>>> import numpy as np
>>> import numpy.linalg as la
>>> np.set_printoptions(precision=2, suppress=True, linewidth=160, floatmode="fixed")
>>> data = np.loadtxt("m.csv", delimiter=",")
>>> data
array([[ 1.00, -1.00,  1.00, -1.00, -1.00,  1.00, -1.00,  1.00],
       [ 1.00,  1.00, -1.00, -1.00,  1.00,  1.00, -1.00, -1.00],
       [ 1.00, -1.00, -1.00,  1.00,  1.00, -1.00, -1.00,  1.00],
       [ 1.00, -1.00, -1.00,  1.00, -1.00,  1.00,  1.00, -1.00]])
>>> f, r1 = data[1], data[2]
>>> f @ f
np.float64(8.0)
>>> f @ r1
np.float64(0.0)
>>> pr = (f @ r1) / (f @ f) * f
>>> r1 - pr
array([ 1.00, -1.00, -1.00,  1.00,  1.00, -1.00, -1.00,  1.00])
>>> np.outer(f, r1)
array([[ 1.00, -1.00, -1.00,  1.00,  1.00, -1.00, -1.00,  1.00],
       [ 1.00, -1.00, -1.00,  1.00,  1.00, -1.00, -1.00,  1.00],
       [-1.00,  1.00,  1.00, -1.00, -1.00,  1.00,  1.00, -1.00],
       [-1.00,  1.00,  1.00, -1.00, -1.00,  1.00,  1.00, -1.00],
       [ 1.00, -1.00, -1.00,  1.00,  1.00, -1.00, -1.00,  1.00],
       [ 1.00, -1.00, -1.00,  1.00,  1.00, -1.00, -1.00,  1.00],
       [-1.00,  1.00,  1.00, -1.00, -1.00,  1.00,  1.00, -1.00],
       [-1.00,  1.00,  1.00, -1.00, -1.00,  1.00,  1.00, -1.00]])
>>> pr
array([ 0.00,  0.00, -0.00, -0.00,  0.00,  0.00, -0.00, -0.00])
>>> round(float(la.norm(f + r1) ** 2 + la.norm(f - r1) ** 2), 2)
32.0
>>> (r1 - pr) @ f
np.float64(0.0)
